$ ipython --no-banner

In [1]: import numpy as np

In [2]: np.set_printoptions(precision=2, suppress=True, linewidth=140)

In [3]: K = np.loadtxt("sample19.csv", delimiter=",")

In [4]: K
Out[4]: 
array([[0.44, 0.22, 0.33],
       [0.43, 0.14, 0.43],
       [0.12, 0.38, 0.5 ]])

In [5]: w1 = np.array([[-1, -2, -2], [1, 0, 0], [2, 0, 2]])

In [6]: b = np.array([3, 0, 3])

In [7]: hid = np.maximum(K @ w1 + b, 0)

In [8]: np.linalg.matrix_rank(hid)
Out[8]: np.int64(2)

In [9]: hid
Out[9]: 
array([[3.44, 0.  , 2.78],
       [3.57, 0.  , 3.  ],
       [4.25, 0.  , 3.75]])

In [10]: (hid > 0).astype(int)
Out[10]: 
array([[1, 0, 1],
       [1, 0, 1],
       [1, 0, 1]])

In [11]: W2 = np.array([[-8, -7], [-2, 1], [5, -5]])

In [12]: w1 @ W2
Out[12]: 
array([[  2,  15],
       [ -8,  -7],
       [ -6, -24]])

In [13]: m1 = np.load("block10.npy")

In [14]: m1
Out[14]: 
array([[10,  3, 11],
       [12,  4, 13],
       [10,  3, 11],
       [ 4,  0,  5],
       [ 4,  0,  5],
       [ 4,  0,  5],
       [ 6,  1,  7],
       [ 6,  1,  7],
       [ 4,  0,  5],
       [ 6,  1,  7],
       [ 6,  1,  7]])

In [15]: left, sv, Vh = np.linalg.svd(m1)

In [16]: np.argmax(sv[:-1] / (sv[1:] + 1e-6)) + 1
Out[16]: np.int64(2)

In [17]: B = left[:, :2] @ np.diag(sv[:2]) @ Vh[:2]

In [18]: np.linalg.matrix_rank(B)
Out[18]: np.int64(2)

In [19]: round(np.linalg.norm(m1 - B, 2), 2), np.round(sv[2], 2)
Out[19]: (np.float64(0.0), np.float64(0.0))

In [20]: B.round(2) + 0
Out[20]: 
array([[10.,  3., 11.],
       [12.,  4., 13.],
       [10.,  3., 11.],
       [ 4.,  0.,  5.],
       [ 4.,  0.,  5.],
       [ 4.,  0.,  5.],
       [ 6.,  1.,  7.],
       [ 6.,  1.,  7.],
       [ 4.,  0.,  5.],
       [ 6.,  1.,  7.],
       [ 6.,  1.,  7.]])

In [21]: F = np.loadtxt("case10.csv", delimiter=",")

In [22]: F
Out[22]: 
array([[-2., -4.,  1., -4., -3.,  4.],
       [ 4., -2., -4.,  1., -4., -3.],
       [-3.,  4., -2., -4.,  1., -4.],
       [-4., -3.,  4., -2., -4.,  1.],
       [ 1., -4., -3.,  4., -2., -4.],
       [-4.,  1., -4., -3.,  4., -2.]])

In [23]: [round(float(x), 2) for x in np.linalg.svd(F, compute_uv=False)[:3]]
Out[23]: [11.53, 11.53, 8.0]
